$ python -q
>>> import numpy as np
>>> import numpy.linalg as la
>>> np.set_printoptions(precision=3, suppress=True, linewidth=200)
>>> def rnd(a):
...     return np.round(a, 3) + 0
... 
>>> data = np.array([[1.0, 0.0, 2.0, 1.0, 5.0, -2.0, -3.0],
...     [4.0, 2.0, 4.0, 1.0, 0.0, 4.0, 2.0],
...     [4.0, 3.0, 0.0, 3.0, 3.0, 2.0, 1.0],
...     [4.0, 2.0, 1.0, 2.0, 1.0, 2.0, 3.0],
...     [3.0, 2.0, 1.0, 5.0, 5.0, -5.0, 1.0],
...     [0.0, 0.0, 0.0, 0.0, 0.0, 3.0, 0.0],
...     [0.0, 0.0, 0.0, 0.0, 0.0, 3.0, -2.0]])
>>> print(data)
[[ 1.  0.  2.  1.  5. -2. -3.]
 [ 4.  2.  4.  1.  0.  4.  2.]
 [ 4.  3.  0.  3.  3.  2.  1.]
 [ 4.  2.  1.  2.  1.  2.  3.]
 [ 3.  2.  1.  5.  5. -5.  1.]
 [ 0.  0.  0.  0.  0.  3.  0.]
 [ 0.  0.  0.  0.  0.  3. -2.]]
>>> q, r_ = la.qr(data)
>>> print(rnd(q.T @ q))
[[1. 0. 0. 0. 0. 0. 0.]
 [0. 1. 0. 0. 0. 0. 0.]
 [0. 0. 1. 0. 0. 0. 0.]
 [0. 0. 0. 1. 0. 0. 0.]
 [0. 0. 0. 0. 1. 0. 0.]
 [0. 0. 0. 0. 0. 1. 0.]
 [0. 0. 0. 0. 0. 0. 1.]]
>>> print(rnd(np.abs(np.diag(r_))))
[7.616 1.034 2.152 3.183 3.357 4.243 1.414]
>>> W = np.array([[-3, -2, 2, 2, -3, -1],
...     [-1, 1, 3, 2, 2, -3],
...     [2, -3, -3, 3, 2, 0],
...     [0, 1, -2, 1, 2, 3],
...     [-2, 0, -2, 0, -2, 1],
...     [-1, -3, 0, -1, 0, 2],
...     [-3, 2, -2, -3, -2, 3]])
>>> beta = np.array([4, 2, 1, 2, 2, 2])
>>> H = np.maximum(data @ W + beta, 0)
>>> print(rnd((H > 0).mean(axis=0)))
[0.429 0.143 0.429 0.857 0.429 0.857]
>>> print(la.matrix_rank(H))
6
>>> print(H)
[[ 6.  0.  0. 22.  1.  0.]
 [ 0.  0.  0. 17.  0.  9.]
 [ 0.  0.  4. 14.  0.  8.]
 [ 0.  0.  0.  8.  0. 12.]
 [ 0. 17.  0. 22.  0.  6.]
 [ 1.  0.  1.  0.  2.  8.]
 [ 7.  0.  5.  5.  6.  2.]]
>>> print((H > 0).astype(int))
[[1 0 0 1 1 0]
 [0 0 0 1 0 1]
 [0 0 1 1 0 1]
 [0 0 0 1 0 1]
 [0 1 0 1 0 1]
 [1 0 1 0 1 1]
 [1 0 1 1 1 1]]
>>> basis = np.array([[2, -1], [-2, 0], [-1, -3], [0, -2], [2, -1], [3, 3]])
>>> print((H @ basis).round(6).argmax(axis=1))
[0 0 0 0 0 0 0]
>>> print(W @ basis)
[[-13  -7]
 [-12 -23]
 [ 17  -1]
 [ 13  11]
 [ -3  13]
 [ 10   9]
 [ -3  26]]
>>> B = data / la.norm(data, axis=1, keepdims=True)
>>> G = B @ B.T
>>> print(np.degrees(np.arccos(np.clip(G[0, 6], -1, 1))))
90.0
>>> print((np.abs(G) > 0.9).astype(int))
[[1 0 0 0 0 0 0]
 [0 1 0 0 0 0 0]
 [0 0 1 0 0 0 0]
 [0 0 0 1 0 0 0]
 [0 0 0 0 1 0 0]
 [0 0 0 0 0 1 0]
 [0 0 0 0 0 0 1]]
>>> print(np.argwhere(np.triu(np.abs(G) > 0.95, 1)))
[]
>>> print(rnd(la.norm(B, axis=1)))
[1. 1. 1. 1. 1. 1. 1.]
>>> B = data / np.sqrt((data ** 2).mean(axis=1, keepdims=True))
>>> print(rnd(B[4]))
[ 0.837  0.558  0.279  1.394  1.394 -1.394  0.279]
>>> print(rnd(la.norm(B, axis=1)))
[2.646 2.646 2.646 2.646 2.646 2.646 2.646]
>>> print(la.matrix_rank(data - data.mean(axis=1, keepdims=True)))
6
>>> mat = np.diag(np.array([3, 0, -3, -3, -3, -2, 1, -1])) + 2 * np.eye(8, k=1) + 2 * np.eye(8, k=-1)
>>> print(mat)
[[ 3.  2.  0.  0.  0.  0.  0.  0.]
 [ 2.  0.  2.  0.  0.  0.  0.  0.]
 [ 0.  2. -3.  2.  0.  0.  0.  0.]
 [ 0.  0.  2. -3.  2.  0.  0.  0.]
 [ 0.  0.  0.  2. -3.  2.  0.  0.]
 [ 0.  0.  0.  0.  2. -2.  2.  0.]
 [ 0.  0.  0.  0.  0.  2.  1.  2.]
 [ 0.  0.  0.  0.  0.  0.  2. -1.]]
>>> # symmetric, so the eigenvalues are real
>>> print(np.all(la.eigvalsh(mat) > 0))
False
>>> print(rnd(la.eigvalsh(mat).min()))
-6.312
>>> try:
...     la.cholesky(mat)
... except la.LinAlgError as e:
...     print(e)
... 
Matrix is not positive definite
>>> vals, vecs = la.eigh(mat)
>>> vec = np.array([6, -2, -8, -4, -8, 4, -3, 7])
>>> print(rnd(vec @ mat @ vec / (vec @ vec)), rnd(vals[0]), rnd(vals[-1]))
-1.488 -6.312 4.136
>>> print(rnd(la.eigvalsh(mat[1:, 1:])))
[-6.302 -4.545 -2.765 -1.575 -0.083  1.307  2.964]
>>> print(np.abs(mat).sum(axis=1).max(), rnd(np.abs(vals).max()))
7.0 6.312
>>> X = np.loadtxt("dump.csv", delimiter=",")
>>> print(X)
[[ 8.239  5.239  0.254  8.254  2.761  3.761  8.   ]
 [ 7.162  4.162  0.613  8.613  3.838  4.838  8.   ]
 [ 8.038  5.038  0.321  8.321  2.962  3.962  8.   ]
 [ 6.54   3.54   0.82   8.82   4.46   5.46   8.   ]
 [ 7.202  4.202  0.599  8.599  3.798  4.798  8.   ]
 [12.582  9.582 -1.194  6.806 -1.582 -0.582  8.   ]
 [13.6   10.6   -1.533  6.467 -2.6   -1.6    8.   ]
 [ 4.989  1.989  1.337  9.337  6.011  7.011  8.   ]
 [ 8.149  5.149  0.284  8.284  2.851  3.851  8.   ]
 [16.46  13.46  -2.487  5.513 -5.46  -4.46   8.   ]
 [10.762  7.762 -0.587  7.413  0.238  1.238  8.   ]
 [ 8.053  5.053  0.316  8.316  2.947  3.947  8.   ]
 [13.674 10.674 -1.558  6.442 -2.674 -1.674  8.   ]
 [ 7.768  4.768  0.411  8.411  3.232  4.232  8.   ]
 [10.114  7.114 -0.371  7.629  0.886  1.886  8.   ]
 [ 2.179 -0.821  2.274 10.274  8.821  9.821  8.   ]
 [ 6.081  3.081  0.973  8.973  4.919  5.919  8.   ]
 [ 7.649  4.649  0.45   8.45   3.351  4.351  8.   ]
 [ 9.254  6.254 -0.085  7.915  1.746  2.746  8.   ]
 [ 9.054  6.054 -0.018  7.982  1.946  2.946  8.   ]
 [13.355 10.355 -1.452  6.548 -2.355 -1.355  8.   ]
 [14.219 11.219 -1.74   6.26  -3.219 -2.219  8.   ]
 [ 7.588  4.588  0.471  8.471  3.412  4.412  8.   ]
 [10.027  7.027 -0.342  7.658  0.973  1.973  8.   ]
 [10.287  7.287 -0.429  7.571  0.713  1.713  8.   ]
 [ 6.986  3.986  0.671  8.671  4.014  5.014  8.   ]
 [ 4.048  1.048  1.651  9.651  6.952  7.952  8.   ]
 [ 9.501  6.501 -0.167  7.833  1.499  2.499  8.   ]
 [ 1.498 -1.502  2.501 10.501  9.502 10.502  8.   ]
 [ 9.576  6.576 -0.192  7.808  1.424  2.424  8.   ]
 [11.071  8.071 -0.69   7.31  -0.071  0.929  8.   ]
 [ 7.573  4.573  0.476  8.476  3.427  4.427  8.   ]]
>>> # null space of dimension 4
>>> B = X / np.sqrt((X ** 2).mean(axis=1, keepdims=True))
>>> print(rnd(la.norm(B, axis=1)))
[2.646 2.646 2.646 2.646 2.646 2.646 2.646 2.646 2.646 2.646 2.646 2.646 2.646 2.646 2.646 2.646 2.646 2.646 2.646 2.646 2.646 2.646 2.646 2.646 2.646 2.646 2.646 2.646 2.646 2.646 2.646 2.646]
>>> print(la.matrix_rank(B) == la.matrix_rank(X))
True
>>> print(la.matrix_rank(X - X.mean(axis=1, keepdims=True)))
3
>>> print(la.lstsq(X[:-1].T, X[-1])[2])
3
>>> print(la.cond(X) > 100)
True
>>> print([round(float(x), 3) for x in la.svd(X, compute_uv=False)[:3]])
[90.904, 37.365, 0.002]
>>> print(np.argsort(-la.norm(X, axis=0).round(6), kind="stable")[:3])
[0 3 6]
>>> print(la.matrix_rank(mat))
8
>>> print(np.abs(mat).max())
3.0
>>> print(mat.mean(axis=0))
[0.625 0.5   0.125 0.125 0.125 0.25  0.625 0.125]
>>> print(rnd(la.norm(mat)))
9.899
>>> mat[8]
Traceback (most recent call last):
  File "<python-input-55>", line 1, in <module>
    mat[8]
    ~~~^^^
IndexError: index 8 is out of bounds for axis 0 with size 8
>>> print(np.unravel_index(np.abs(mat).argmax(), mat.shape))
(np.int64(0), np.int64(0))
>>> la.rank(mat)
Traceback (most recent call last):
  File "<python-input-57>", line 1, in <module>
    la.rank(mat)
    ^^^^^^^
AttributeError: module 'numpy.linalg' has no attribute 'rank'
>>> W = np.array([[2, 1, 0, 1],
...     [1, 0, 2, 0],
...     [0, 2, 0, 0],
...     [1, 1, 1, 0],
...     [0, 2, 2, 1],
...     [2, 2, 1, 2],
...     [2, 0, 2, 1]])
>>> beta = np.array([2, 2, 2, 2])
>>> H = np.maximum(X @ W + beta, 0)
>>> print((H > 0).astype(int))
[[1 1 1 1]
 [1 1 1 1]
 [1 1 1 1]
 [1 1 1 1]
 [1 1 1 1]
 [1 1 1 1]
 [1 1 1 1]
 [1 1 1 1]
 [1 1 1 1]
 [1 0 1 1]
 [1 1 1 1]
 [1 1 1 1]
 [1 1 1 1]
 [1 1 1 1]
 [1 1 1 1]
 [1 1 1 1]
 [1 1 1 1]
 [1 1 1 1]
 [1 1 1 1]
 [1 1 1 1]
 [1 1 1 1]
 [1 1 1 1]
 [1 1 1 1]
 [1 1 1 1]
 [1 1 1 1]
 [1 1 1 1]
 [1 1 1 1]
 [1 1 1 1]
 [1 1 1 1]
 [1 1 1 1]
 [1 1 1 1]
 [1 1 1 1]]
>>> basis = np.array([[1, -1], [-3, -1], [5, -5], [5, 2]])
>>> print(W @ basis)
[[  4  -1]
 [ 11 -11]
 [ -6  -2]
 [  3  -7]
 [  9 -10]
 [ 11  -5]
 [ 17 -10]]
>>> B = np.array([[1, 0, 2, 3],
...     [1, -3, 0, -1],
...     [2, -2, 1, 1],
...     [0, 0, -3, -1],
...     [2, -2, -2, -2],
...     [3, -1, -1, -3],
...     [-2, 2, -1, 2],
...     [-1, -2, 0, -1],
...     [-3, -2, 1, 2]])
>>> basis = np.array([[-1, 1, -1, 0, -3, 3, 2, -2, -2],
...     [-2, -1, 3, 2, -2, -2, 1, 3, 1],
...     [1, 0, 1, 0, -2, 3, 1, 3, 2],
...     [2, 3, 1, 0, -2, -2, 2, -2, -2]])
>>> E = B @ basis
>>> print(E)
[[  7  10   4   0 -13   3  10  -2  -4]
 [  3   1 -11  -6   5  11  -3  -9  -3]
 [  5   7  -6  -4  -6  11   5  -9  -6]
 [ -5  -3  -4   0   8  -7  -5  -7  -4]
 [ -4  -2 -12  -4   6   8  -4 -12  -6]
 [ -8  -5 -10  -2   1  14  -2  -6  -3]
 [  1   2   9   4   0 -17   1   3   0]
 [  3  -2  -6  -4   9   3  -6  -2   2]
 [ 12   5   0  -4   7  -6  -3  -1   2]]
>>> U, s, Vt = la.svd(E)
>>> print(np.argmax(s[:-1] / (s[1:] + 1e-6)) + 1)
4
>>> print(rnd(s))
[42.154 30.064 21.305 14.74   0.     0.     0.     0.     0.   ]
>>> B = U[:, :4] @ np.diag(s[:4]) @ Vt[:4]
>>> print(rnd(la.norm(E - B, 2)), rnd(s[4]))
0.0 0.0
>>> print(la.matrix_rank(E, rtol=0.05))
4
>>> print(rnd(la.norm(E - B) / la.norm(E)))
0.0
>>> print(rnd(np.trace(la.pinv(E) @ E)))
4.0
>>> print(np.allclose(E[:-1].T @ la.lstsq(E[:-1].T, E[-1])[0], E[-1]))
True
>>> th = np.radians(60)
>>> r_ = np.eye(9)
>>> r_[3, 3] = r_[5, 5] = np.cos(th)
>>> r_[3, 5], r_[5, 3] = -np.sin(th), np.sin(th)
>>> print(rnd(r_))
[[ 1.     0.     0.     0.     0.     0.     0.     0.     0.   ]
 [ 0.     1.     0.     0.     0.     0.     0.     0.     0.   ]
 [ 0.     0.     1.     0.     0.     0.     0.     0.     0.   ]
 [ 0.     0.     0.     0.5    0.    -0.866  0.     0.     0.   ]
 [ 0.     0.     0.     0.     1.     0.     0.     0.     0.   ]
 [ 0.     0.     0.     0.866  0.     0.5    0.     0.     0.   ]
 [ 0.     0.     0.     0.     0.     0.     1.     0.     0.   ]
 [ 0.     0.     0.     0.     0.     0.     0.     1.     0.   ]
 [ 0.     0.     0.     0.     0.     0.     0.     0.     1.   ]]
>>> B = E @ r_.T
>>> print(rnd(la.svd(E, compute_uv=False)), rnd(la.svd(B, compute_uv=False)))
[42.154 30.064 21.305 14.74   0.     0.     0.     0.     0.   ] [42.154 30.064 21.305 14.74   0.     0.     0.     0.     0.   ]
